$ python3 -q
>>> import numpy as np
>>> import numpy.linalg as la
>>> np.set_printoptions(suppress=True, linewidth=200)
>>> tidy = lambda a: np.round(a, 2) + 0
>>> data = np.array([[2, 1, -3, -3], [-1, 1, -2, 1], [0, 0, 1, 2], [2, 0, 2, 2]])
>>> data
array([[ 2,  1, -3, -3],
       [-1,  1, -2,  1],
       [ 0,  0,  1,  2],
       [ 2,  0,  2,  2]])
>>> tidy(la.det(data))
np.float64(-2.0)
>>> tidy(np.sort(np.abs(la.eigvals(data))))
array([0.22, 0.65, 3.71, 3.71])
>>> np.allclose(data, data.T)
False
>>> la.matrix_power(data, 2)
array([[ -3,   3, -17, -17],
       [ -1,   0,   1,   2],
       [  4,   0,   5,   6],
       [  8,   2,   0,   2]])
>>> (data - data.T) / 2
array([[ 0. ,  1. , -1.5, -2.5],
       [-1. ,  0. , -1. ,  0.5],
       [ 1.5,  1. ,  0. ,  0. ],
       [ 2.5, -0.5,  0. ,  0. ]])
>>> proj = np.triu(np.array([[-1, 0, -5, -2], [-1, -4, -4, -3], [2, -2, 3, -4], [2, -5, -1, 3]]), 1) + np.eye(4)
>>> B = proj @ data @ la.inv(proj)
>>> proj @ data - data @ proj
array([[ -4.,   0.,   5., -19.],
       [ -6.,   0., -11., -21.],
       [ -8.,   0.,  -8.,  -4.],
       [  0.,   0.,  10.,  12.]])
>>> B
array([[  -2.,    1.,  -18.,  -90.],
       [  -7.,    1.,  -43., -196.],
       [  -8.,    0.,  -47., -210.],
       [   2.,    0.,   12.,   54.]])
>>> tidy(la.det(B))
np.float64(-2.0)
>>> np.trace(B), np.trace(data)
(np.float64(6.0), np.int64(6))
>>> tidy(la.det(B))
np.float64(-2.0)
>>> tidy(np.abs(la.eigvals(B)).max())
np.float64(3.71)
>>> np.allclose(B @ B.T, B.T @ B)
False
>>> tidy(la.matrix_power(B, 2))
array([[  -39.,    -1.,  -241., -1096.],
       [  -41.,    -6.,  -248., -1120.],
       [  -28.,    -8.,  -167.,  -750.],
       [    8.,     2.,    48.,   216.]])
>>> (B - B.T) / 2
array([[   0. ,    4. ,   -5. ,  -46. ],
       [  -4. ,    0. ,  -21.5,  -98. ],
       [   5. ,   21.5,    0. , -111. ],
       [  46. ,   98. ,  111. ,    0. ]])
>>> np.trace(B)
np.float64(6.0)
>>> rng = np.random.default_rng(27526)
>>> lab = rng.permutation(4)
>>> lab
array([1, 3, 0, 2])
>>> B = data[lab][:, lab]
>>> np.trace(B)
np.int64(6)
>>> E = np.loadtxt("sample17.csv", delimiter=",")
>>> tidy(E)
array([[ 0.  ,  0.  , -0.01, -0.07],
       [-0.01, -5.98, -3.01, -0.01],
       [-0.01,  7.98,  4.01,  0.01]])
>>> left, sig, VT = la.svd(E, full_matrices=False)
>>> tidy(np.sqrt((sig ** 2).sum())), tidy(la.norm(E))
(np.float64(11.16), np.float64(11.16))
>>> tidy(np.abs(VT[0]))
array([0.  , 0.89, 0.45, 0.  ])
>>> tidy(sig)
array([11.16,  0.07,  0.01])
>>> (sig > 1e-8).sum()
np.int64(3)
>>> np.argsort(-la.norm(E, axis=0).round(6), kind="stable")[:3]
array([1, 2, 3])
>>> la.matrix_rank(E, rtol=0.1)
np.int64(1)
>>> tidy(la.norm(E, 2) / la.norm(E))
np.float64(1.0)
>>> W = np.array([[3, 1, 3, 2, 3], [2, 2, 1, 3, 1], [3, 1, 3, 0, 1], [3, 3, 0, 3, 3]])
>>> coef = np.array([3, 3, 3, 0, -2])
>>> H = np.maximum(data @ W + coef, 0)
>>> la.matrix_rank(H)
np.int64(4)
>>> (H > 0).astype(int)
array([[0, 0, 1, 0, 0],
       [0, 1, 0, 1, 0],
       [1, 1, 1, 1, 1],
       [1, 1, 1, 1, 1]])
>>> Z = np.array([[1, 0], [0, 1], [0, 0], [0, 0], [0, 1]])
>>> W @ Z
array([[3, 4],
       [2, 3],
       [3, 2],
       [3, 6]])
>>> H @ Z
array([[ 0,  0],
       [ 0,  5],
       [12, 15],
       [21, 25]])
>>> (H @ Z).round(6).argmax(axis=1)
array([0, 1, 1, 1])
>>> u, r1 = E[1], E[2]
>>> tidy(u @ u)
np.float64(44.86)
>>> p = (u @ r1) / (u @ u) * u
>>> tidy(la.norm(u + r1) ** 2 + la.norm(u - r1) ** 2)
np.float64(249.26)
>>> tidy((r1 - p) @ u)
np.float64(0.0)
>>> la.matrix_rank(np.outer(u, r1))
np.int64(1)
>>> mat = np.load("case8.npy")
>>> tidy(mat)
array([[0.  , 0.  , 0.  ],
       [0.  , 0.11, 0.32],
       [0.  , 0.32, 0.89]])
>>> la.matrix_rank(mat)
np.int64(1)
>>> tidy(mat.sum(axis=1))
array([0.  , 0.43, 1.2 ])
>>> np.unravel_index(np.abs(mat).argmax(), mat.shape)
(np.int64(2), np.int64(2))
>>> tidy(la.svd(mat, compute_uv=False))
array([1., 0., 0.])
>>> tidy(la.norm(mat))
np.float64(1.0)
>>> x = np.array([0, 2, 1])
>>> tidy(mat @ x)
array([0.  , 0.54, 1.52])
>>> tidy(mat @ mat @ x)
array([0.  , 0.54, 1.52])
>>> tidy(la.eigvalsh(2 * mat - np.eye(3)))
array([-1., -1.,  1.])
>>> np.trace(mat)
np.float64(1.0)
